% python3 -q
>>> import numpy as np
>>> np.set_printoptions(suppress=True, linewidth=200)
>>> arr = np.loadtxt("w.csv", delimiter=",")
>>> arr
array([[ 7.,  9.,  9.,  6.,  0., -9., -6., -9.,  3., -3.,  9.],
       [ 9.,  7.,  9.,  6.,  0., -9., -6., -9.,  3., -3.,  9.],
       [ 9.,  9.,  7.,  6.,  0., -9., -6., -9.,  3., -3.,  9.],
       [ 6.,  6.,  6.,  2.,  0., -6., -4., -6.,  2., -2.,  6.],
       [ 0.,  0.,  0.,  0., -2.,  0.,  0.,  0.,  0.,  0.,  0.],
       [-9., -9., -9., -6.,  0.,  7.,  6.,  9., -3.,  3., -9.],
       [-6., -6., -6., -4.,  0.,  6.,  2.,  6., -2.,  2., -6.],
       [-9., -9., -9., -6.,  0.,  9.,  6.,  7., -3.,  3., -9.],
       [ 3.,  3.,  3.,  2.,  0., -3., -2., -3., -1., -1.,  3.],
       [-3., -3., -3., -2.,  0.,  3.,  2.,  3., -1., -1., -3.],
       [ 9.,  9.,  9.,  6.,  0., -9., -6., -9.,  3., -3.,  7.]])
>>> f = np.array([1, 1, 2, 2, 0, 1, 1, 0, 2, 0, 2])
>>> out = arr + np.outer(f, np.eye(11)[8])
>>> out
array([[ 7.,  9.,  9.,  6.,  0., -9., -6., -9.,  4., -3.,  9.],
       [ 9.,  7.,  9.,  6.,  0., -9., -6., -9.,  4., -3.,  9.],
       [ 9.,  9.,  7.,  6.,  0., -9., -6., -9.,  5., -3.,  9.],
       [ 6.,  6.,  6.,  2.,  0., -6., -4., -6.,  4., -2.,  6.],
       [ 0.,  0.,  0.,  0., -2.,  0.,  0.,  0.,  0.,  0.,  0.],
       [-9., -9., -9., -6.,  0.,  7.,  6.,  9., -2.,  3., -9.],
       [-6., -6., -6., -4.,  0.,  6.,  2.,  6., -1.,  2., -6.],
       [-9., -9., -9., -6.,  0.,  9.,  6.,  7., -3.,  3., -9.],
       [ 3.,  3.,  3.,  2.,  0., -3., -2., -3.,  1., -1.,  3.],
       [-3., -3., -3., -2.,  0.,  3.,  2.,  3., -1., -1., -3.],
       [ 9.,  9.,  9.,  6.,  0., -9., -6., -9.,  5., -3.,  7.]])
>>> round(float(np.linalg.det(out) / np.linalg.det(arr)), 1), round(float(1 + np.linalg.solve(arr, f)[8]), 1)
(0.2, 0.2)
>>> np.round(out.mean(axis=0), 1)
array([ 1.5,  1.5,  1.5,  0.9, -0.2, -1.8, -1.3, -1.8,  1.5, -0.7,  1.5])
>>> np.round(np.linalg.svd(out, compute_uv=False), 1)
array([62.3,  3.9,  2. ,  2. ,  2. ,  2. ,  2. ,  2. ,  2. ,  2. ,  0.2])
>>> out - out[0]
array([[  0.,   0.,   0.,   0.,   0.,   0.,   0.,   0.,   0.,   0.,   0.],
       [  2.,  -2.,   0.,   0.,   0.,   0.,   0.,   0.,   0.,   0.,   0.],
       [  2.,   0.,  -2.,   0.,   0.,   0.,   0.,   0.,   1.,   0.,   0.],
       [ -1.,  -3.,  -3.,  -4.,   0.,   3.,   2.,   3.,   0.,   1.,  -3.],
       [ -7.,  -9.,  -9.,  -6.,  -2.,   9.,   6.,   9.,  -4.,   3.,  -9.],
       [-16., -18., -18., -12.,   0.,  16.,  12.,  18.,  -6.,   6., -18.],
       [-13., -15., -15., -10.,   0.,  15.,   8.,  15.,  -5.,   5., -15.],
       [-16., -18., -18., -12.,   0.,  18.,  12.,  16.,  -7.,   6., -18.],
       [ -4.,  -6.,  -6.,  -4.,   0.,   6.,   4.,   6.,  -3.,   2.,  -6.],
       [-10., -12., -12.,  -8.,   0.,  12.,   8.,  12.,  -5.,   2., -12.],
       [  2.,   0.,   0.,   0.,   0.,   0.,   0.,   0.,   1.,   0.,  -2.]])
>>> out.sum(axis=1)
array([ 17.,  17.,  18.,  12.,  -2., -19., -13., -20.,   6.,  -8.,  18.])
>>> np.abs(out).max()
np.float64(9.0)
>>> np.diff(out, axis=0)
array([[  2.,  -2.,   0.,   0.,   0.,   0.,   0.,   0.,   0.,   0.,   0.],
       [  0.,   2.,  -2.,   0.,   0.,   0.,   0.,   0.,   1.,   0.,   0.],
       [ -3.,  -3.,  -1.,  -4.,   0.,   3.,   2.,   3.,  -1.,   1.,  -3.],
       [ -6.,  -6.,  -6.,  -2.,  -2.,   6.,   4.,   6.,  -4.,   2.,  -6.],
       [ -9.,  -9.,  -9.,  -6.,   2.,   7.,   6.,   9.,  -2.,   3.,  -9.],
       [  3.,   3.,   3.,   2.,   0.,  -1.,  -4.,  -3.,   1.,  -1.,   3.],
       [ -3.,  -3.,  -3.,  -2.,   0.,   3.,   4.,   1.,  -2.,   1.,  -3.],
       [ 12.,  12.,  12.,   8.,   0., -12.,  -8., -10.,   4.,  -4.,  12.],
       [ -6.,  -6.,  -6.,  -4.,   0.,   6.,   4.,   6.,  -2.,   0.,  -6.],
       [ 12.,  12.,  12.,   8.,   0., -12.,  -8., -12.,   6.,  -2.,  10.]])
>>> out.sum(axis=0)
array([ 16.,  16.,  16.,  10.,  -2., -20., -14., -20.,  16.,  -8.,  16.])
>>> round(float(np.linalg.norm(out)), 1)
62.7
>>> np.unravel_index(np.abs(out).argmax(), out.shape)
(np.int64(0), np.int64(1))
>>> out = np.array([[-1, 0, 1],
...     [3, 3, 2],
...     [-1, -2, -3],
...     [-1, 0, -1],
...     [-1, 1, -1],
...     [-3, -1, -2],
...     [-2, 1, 3],
...     [0, 3, -3],
...     [-1, -3, -2],
...     [-3, -2, -2],
...     [-1, 2, 1]])
>>> np.einsum("ik,kj->ji", arr, out)
array([[ 41.,  33.,  41.,  28.,   2., -33., -22., -39.,  15.,  -7.,  41.],
       [  0.,  -6.,   4.,   0.,  -2.,   2.,  -2.,  -6.,   6.,   4.,  -4.],
       [ 28.,  26.,  36.,  22.,   2., -26., -26., -24.,  14.,  -6.,  28.]])
>>> np.einsum("ik,kj->ij", arr, out)
array([[ 41.,   0.,  28.],
       [ 33.,  -6.,  26.],
       [ 41.,   4.,  36.],
       [ 28.,   0.,  22.],
       [  2.,  -2.,   2.],
       [-33.,   2., -26.],
       [-22.,  -2., -26.],
       [-39.,  -6., -24.],
       [ 15.,   6.,  14.],
       [ -7.,   4.,  -6.],
       [ 41.,  -4.,  28.]])
>>> arr @ out
array([[ 41.,   0.,  28.],
       [ 33.,  -6.,  26.],
       [ 41.,   4.,  36.],
       [ 28.,   0.,  22.],
       [  2.,  -2.,   2.],
       [-33.,   2., -26.],
       [-22.,  -2., -26.],
       [-39.,  -6., -24.],
       [ 15.,   6.,  14.],
       [ -7.,   4.,  -6.],
       [ 41.,  -4.,  28.]])
>>> np.linalg.matrix_rank(np.vstack([arr, out.T]))
np.int64(11)
>>> left, sv, Vh = np.linalg.svd(arr)
>>> sv.round(1)
array([62.,  2.,  2.,  2.,  2.,  2.,  2.,  2.,  2.,  2.,  2.])
>>> out = left[:, :1] @ np.diag(sv[:1]) @ Vh[:1]
>>> round(float(np.linalg.norm(arr - out) / np.linalg.norm(arr)), 1)
0.1
>>> vec = np.array([-1, 2, -1, 3, 3, 2, 3, -1, -3, 0, -3])
>>> h = np.maximum(arr @ vec, 0)
>>> np.flatnonzero(h > 1e-9)
array([5, 6, 7, 9])
>>> np.maximum(arr @ vec, 0) - np.maximum(-arr @ vec, 0)
array([-43., -49., -43., -36.,  -6.,  41.,  24.,  47.,  -9.,  15., -39.])
>>> np.round(np.tanh(arr @ vec), 1)
array([-1., -1., -1., -1., -1.,  1.,  1.,  1., -1.,  1., -1.])
>>> M = np.load("x.npy")
>>> M
array([[ 0.,  0., -1.,  0.,  0.,  0.],
       [ 0.,  0.,  0.,  0.,  0.,  0.],
       [-1.,  0.,  0.,  0.,  0.,  0.],
       [ 0.,  0.,  0.,  0., -1., -1.],
       [ 0.,  0.,  0., -1.,  0., -1.],
       [ 0.,  0.,  0., -1., -1.,  0.]])
>>> w, V = np.linalg.eigh(M)
>>> (w > 1e-8).sum(), (w < -1e-8).sum()
(np.int64(3), np.int64(2))
>>> w.round(1)
array([-2., -1.,  0.,  1.,  1.,  1.])
>>> np.unique(w.round(6) + 0, return_counts=True)[1]
array([1, 1, 1, 3])
>>> np.round(np.linalg.eigvalsh(M @ M), 1)
array([0., 1., 1., 1., 1., 4.])
>>> left, sv, Vh = np.linalg.svd(M)
>>> np.argmax(sv[:-1] / (sv[1:] + 1e-6)) + 1
np.int64(5)
>>> sv.round(1)
array([2., 1., 1., 1., 1., 0.])
>>> out = left[:, :5] @ np.diag(sv[:5]) @ Vh[:5]
>>> out.round(1) + 0
array([[ 0.,  0., -1.,  0.,  0.,  0.],
       [ 0.,  0.,  0.,  0.,  0.,  0.],
       [-1.,  0.,  0.,  0.,  0.,  0.],
       [ 0.,  0.,  0.,  0., -1., -1.],
       [ 0.,  0.,  0., -1.,  0., -1.],
       [ 0.,  0.,  0., -1., -1.,  0.]])
>>> round(np.linalg.norm(M - out, 2), 1), sv[5]
(np.float64(0.0), np.float64(0.0))
>>> np.linalg.matrix_rank(M, rtol=0.05)
np.int64(5)
>>> rng = np.random.default_rng(19)
>>> labels = rng.permutation(6)
>>> labels
array([4, 2, 1, 0, 5, 3])
>>> out = M[labels][:, labels]
>>> np.trace(out)
np.float64(0.0)
>>> out
array([[ 0.,  0.,  0.,  0., -1., -1.],
       [ 0.,  0.,  0., -1.,  0.,  0.],
       [ 0.,  0.,  0.,  0.,  0.,  0.],
       [ 0., -1.,  0.,  0.,  0.,  0.],
       [-1.,  0.,  0.,  0.,  0., -1.],
       [-1.,  0.,  0.,  0., -1.,  0.]])
>>> np.round(np.sort(np.abs(np.linalg.eigvals(out))), 1)
array([0., 1., 1., 1., 1., 2.])
>>> np.round(np.linalg.det(out), 1), round(float(np.linalg.det(M[labels])), 1)
(np.float64(0.0), 0.0)
>>> np.diag(out)
array([0., 0., 0., 0., 0., 0.])
